$ python3 -q
>>> import numpy as np
>>> np.set_printoptions(precision=2, suppress=True, linewidth=140)
>>> m1 = np.load("layer0.npy")
>>> m1
array([[ 0.34,  0.18,  0.29, -0.05, -0.08,  0.08,  0.18,  0.08, -0.23],
       [ 0.18,  0.1 ,  0.15, -0.03, -0.04,  0.04,  0.1 ,  0.04, -0.13],
       [ 0.29,  0.15,  0.24, -0.04, -0.07,  0.07,  0.15,  0.07, -0.2 ],
       [-0.05, -0.03, -0.04,  0.01,  0.01, -0.01, -0.03, -0.01,  0.04],
       [-0.08, -0.04, -0.07,  0.01,  0.02, -0.02, -0.04, -0.02,  0.05],
       [ 0.08,  0.04,  0.07, -0.01, -0.02,  0.02,  0.04,  0.02, -0.05],
       [ 0.18,  0.1 ,  0.15, -0.03, -0.04,  0.04,  0.1 ,  0.04, -0.13],
       [ 0.08,  0.04,  0.07, -0.01, -0.02,  0.02,  0.04,  0.02, -0.05],
       [-0.23, -0.13, -0.2 ,  0.04,  0.05, -0.05, -0.13, -0.05,  0.16]])
>>> rng = np.random.default_rng(22497)
>>> labels = rng.permutation(9)
>>> labels
array([3, 0, 1, 7, 4, 5, 2, 6, 8])
>>> M2 = m1[labels][:, labels]
>>> M2
array([[ 0.01, -0.05, -0.03, -0.01,  0.01, -0.01, -0.04, -0.03,  0.04],
       [-0.05,  0.34,  0.18,  0.08, -0.08,  0.08,  0.29,  0.18, -0.23],
       [-0.03,  0.18,  0.1 ,  0.04, -0.04,  0.04,  0.15,  0.1 , -0.13],
       [-0.01,  0.08,  0.04,  0.02, -0.02,  0.02,  0.07,  0.04, -0.05],
       [ 0.01, -0.08, -0.04, -0.02,  0.02, -0.02, -0.07, -0.04,  0.05],
       [-0.01,  0.08,  0.04,  0.02, -0.02,  0.02,  0.07,  0.04, -0.05],
       [-0.04,  0.29,  0.15,  0.07, -0.07,  0.07,  0.24,  0.15, -0.2 ],
       [-0.03,  0.18,  0.1 ,  0.04, -0.04,  0.04,  0.15,  0.1 , -0.13],
       [ 0.04, -0.23, -0.13, -0.05,  0.05, -0.05, -0.2 , -0.13,  0.16]])
>>> np.round(np.linalg.det(M2), 2), np.round(np.linalg.det(m1[labels]), 2)
(np.float64(-0.0), np.float64(0.0))
>>> np.diag(M2)
array([0.01, 0.34, 0.1 , 0.02, 0.02, 0.02, 0.24, 0.1 , 0.16])
>>> Uu, sig, Vh = np.linalg.svd(m1)
>>> sig.round(2) + 0
array([1., 0., 0., 0., 0., 0., 0., 0., 0.])
>>> np.argmax(sig[:-1] / (sig[1:] + 1e-6)) + 1
np.int64(1)
>>> M2 = Uu[:, :1] @ np.diag(sig[:1]) @ Vh[:1]
>>> round(np.linalg.norm(m1 - M2, 2), 2), round(sig[1], 2)
(np.float64(0.0), np.float64(0.0))
>>> M2
array([[ 0.34,  0.18,  0.29, -0.05, -0.08,  0.08,  0.18,  0.08, -0.23],
       [ 0.18,  0.1 ,  0.15, -0.03, -0.04,  0.04,  0.1 ,  0.04, -0.13],
       [ 0.29,  0.15,  0.24, -0.04, -0.07,  0.07,  0.15,  0.07, -0.2 ],
       [-0.05, -0.03, -0.04,  0.01,  0.01, -0.01, -0.03, -0.01,  0.04],
       [-0.08, -0.04, -0.07,  0.01,  0.02, -0.02, -0.04, -0.02,  0.05],
       [ 0.08,  0.04,  0.07, -0.01, -0.02,  0.02,  0.04,  0.02, -0.05],
       [ 0.18,  0.1 ,  0.15, -0.03, -0.04,  0.04,  0.1 ,  0.04, -0.13],
       [ 0.08,  0.04,  0.07, -0.01, -0.02,  0.02,  0.04,  0.02, -0.05],
       [-0.23, -0.13, -0.2 ,  0.04,  0.05, -0.05, -0.13, -0.05,  0.16]])
>>> M = np.loadtxt("arr.csv", delimiter=",")
>>> M
array([[-2.,  1.,  0.,  0.,  0.,  0.,  0.,  0.,  0.,  0.,  0.,  0.,  0.],
       [ 0., -2.,  1.,  0.,  0.,  0.,  0.,  0.,  0.,  0.,  0.,  0.,  0.],
       [ 0.,  0., -2.,  1.,  0.,  0.,  0.,  0.,  0.,  0.,  0.,  0.,  0.],
       [ 0.,  0.,  0., -2.,  1.,  0.,  0.,  0.,  0.,  0.,  0.,  0.,  0.],
       [ 0.,  0.,  0.,  0., -2.,  1.,  0.,  0.,  0.,  0.,  0.,  0.,  0.],
       [ 0.,  0.,  0.,  0.,  0., -2.,  1.,  0.,  0.,  0.,  0.,  0.,  0.],
       [ 0.,  0.,  0.,  0.,  0.,  0., -2.,  1.,  0.,  0.,  0.,  0.,  0.],
       [ 0.,  0.,  0.,  0.,  0.,  0.,  0., -2.,  1.,  0.,  0.,  0.,  0.],
       [ 0.,  0.,  0.,  0.,  0.,  0.,  0.,  0., -2.,  1.,  0.,  0.,  0.],
       [ 0.,  0.,  0.,  0.,  0.,  0.,  0.,  0.,  0., -2.,  1.,  0.,  0.],
       [ 0.,  0.,  0.,  0.,  0.,  0.,  0.,  0.,  0.,  0., -2.,  1.,  0.],
       [ 0.,  0.,  0.,  0.,  0.,  0.,  0.,  0.,  0.,  0.,  0., -2.,  1.],
       [ 0.,  0.,  0.,  0.,  0.,  0.,  0.,  0.,  0.,  0.,  0.,  0., -2.]])
>>> f = np.array([4, 3, 5])
>>> np.convolve(M[12], f)
array([  0.,   0.,   0.,   0.,   0.,   0.,   0.,   0.,   0.,   0.,   0.,   0.,  -8.,  -6., -10.])
>>> np.correlate(M[12], M[5], "full")
array([ 0.,  0.,  0.,  0.,  0.,  0.,  0.,  0.,  0.,  0.,  0.,  0.,  0.,  0.,  0.,  0.,  0.,  0., -2.,  4.,  0.,  0.,  0.,  0.,  0.])
>>> mat = np.loadtxt("a.csv", delimiter=",")
>>> mat
array([[0., 2., 1., 3.],
       [0., 3., 0., 3.],
       [0., 0., 1., 0.],
       [0., 0., 0., 3.]])
>>> Uu, sig, Vh = np.linalg.svd(mat)
>>> np.argmax(sig[:-1] / (sig[1:] + 1e-6)) + 1
np.int64(3)
>>> M2 = Uu[:, :3] @ np.diag(sig[:3]) @ Vh[:3]
>>> M2.round(2) + 0
array([[0., 2., 1., 3.],
       [0., 3., 0., 3.],
       [0., 0., 1., 0.],
       [0., 0., 0., 3.]])
